$ ipython --no-banner

In [1]: import numpy as np

In [2]: np.set_printoptions(suppress=True, linewidth=200)

In [3]: W0 = np.load("test9.npy")

In [4]: W0
Out[4]: 
array([[ 2.5,  1.3,  0. ,  1.2,  2.5,  2.7],
       [-1.7, -0.8,  0.1, -0.7, -1.5, -1.5],
       [ 0.2,  0.2, -0.2,  0.1,  0.1,  0.3],
       [ 0.1, -0.1,  0. ,  0.2,  0. ,  0.2],
       [-1.2, -0.7,  0. , -0.7, -1.3, -1.4],
       [ 2.4,  1. ,  0. ,  1. ,  2.4,  2.3],
       [ 0.4,  0.1,  0. ,  0.3,  0.1,  0.2],
       [-1.4, -1. ,  0.1, -0.9, -1.5, -1.6],
       [ 0.6,  0.3,  0.1,  0.3,  0.4,  0.6],
       [ 3.4,  1.7,  0.1,  1.7,  3.7,  3.4],
       [ 2.8,  1.4,  0. ,  1.3,  2.8,  2.6],
       [ 0.5,  0.2,  0. ,  0.1,  0.5,  0.4],
       [-3. , -1.5,  0.1, -1.5, -2.9, -3. ],
       [ 1.8,  0.8,  0.1,  1. ,  2. ,  1.9],
       [-0.7, -0.5,  0. , -0.4, -0.7, -0.7],
       [-1.2, -0.7,  0. , -0.6, -1.1, -1.4],
       [-0.7, -0.2,  0. , -0.3, -0.3, -0.5],
       [-1. , -0.5,  0. , -0.5, -1.1, -1. ],
       [ 1.7,  0.7,  0.2,  0.8,  1.7,  1.7],
       [-2.9, -1.5,  0. , -1.7, -2.9, -3.1],
       [-2.4, -1.2,  0.2, -1.3, -2.2, -2.2],
       [-0.9, -0.3,  0. , -0.5, -0.8, -1. ],
       [-5. , -2.5,  0.3, -2.5, -5.2, -5.1],
       [ 0.4,  0.1, -0.2,  0.1,  0.2,  0.2],
       [-1.1, -0.6,  0. , -0.5, -1.1, -0.9],
       [ 0.5,  0.1,  0. ,  0.4,  0.6,  0.6],
       [ 0.7,  0.3, -0.1,  0.3,  0.7,  0.7],
       [ 0.9,  0.6,  0. ,  0.4,  0.9,  1. ],
       [ 4.1,  2.1,  0. ,  2.4,  4.2,  4. ],
       [-1.7, -0.8, -0.1, -0.7, -1.6, -1.6],
       [ 1.5,  0.5,  0. ,  0.7,  1.2,  1.3],
       [-0.8, -0.2, -0.1, -0.4, -0.9, -0.9],
       [-0.7, -0.2,  0.1, -0.4, -0.8, -0.7],
       [-3. , -1.5,  0. , -1.5, -3. , -2.9],
       [-1.9, -1.2,  0.2, -1. , -2.1, -2. ],
       [ 0.7,  0.4, -0.1,  0.4,  1. ,  0.7],
       [ 3.2,  1.6,  0.2,  1.6,  3.4,  3.3],
       [-2. , -0.9,  0. , -1.1, -2.1, -2.1],
       [ 0.7,  0.3, -0.1,  0.3,  0.7,  0.9],
       [ 0.9,  0.6,  0.2,  0.5,  0.9,  0.8],
       [ 0.5,  0.3, -0.1,  0.2,  0.8,  0.8],
       [-1. , -0.7,  0.1, -0.5, -1.3, -1.2],
       [ 0.3,  0.3,  0.1,  0.2,  0.3,  0.3],
       [-3.5, -1.7,  0. , -1.9, -3.5, -3.5],
       [ 0.9,  0.3, -0.1,  0.3,  0.6,  0.6],
       [-1.1, -0.5,  0. , -0.4, -1.2, -1. ],
       [-3. , -1.6,  0.1, -1.5, -3.2, -3.2],
       [ 1.7,  0.9,  0. ,  1. ,  1.7,  2. ],
       [ 0.6,  0.1, -0.1,  0.3,  0.6,  0.7]])

In [5]: cov = np.cov(W0, rowvar=False)

In [6]: np.argwhere(np.triu(np.abs(np.corrcoef(W0.T)) > 0.8, 1))
Out[6]: 
array([[0, 1],
       [0, 3],
       [0, 4],
       [0, 5],
       [1, 3],
       [1, 4],
       [1, 5],
       [3, 4],
       [3, 5],
       [4, 5]])

In [7]: np.median(W0, axis=0)
Out[7]: array([0.2, 0.1, 0. , 0.1, 0.1, 0.2])

In [8]: np.round(np.corrcoef(W0[:, 0], W0[:, 1])[0, 1], 1)
Out[8]: np.float64(1.0)

In [9]: np.round(W0.std(axis=0), 1)
Out[9]: array([1.9, 1. , 0.1, 1. , 1.9, 1.9])

In [10]: cov.round(1) + 0
Out[10]: 
array([[3.7, 1.8, 0. , 1.9, 3.8, 3.7],
       [1.8, 0.9, 0. , 1. , 1.9, 1.9],
       [0. , 0. , 0. , 0. , 0. , 0. ],
       [1.9, 1. , 0. , 1. , 1.9, 1.9],
       [3.8, 1.9, 0. , 1.9, 3.9, 3.8],
       [3.7, 1.9, 0. , 1.9, 3.8, 3.8]])

In [11]: print(np.argsort(-W0.std(axis=0).round(6), kind="stable"))
[4 5 0 3 1 2]
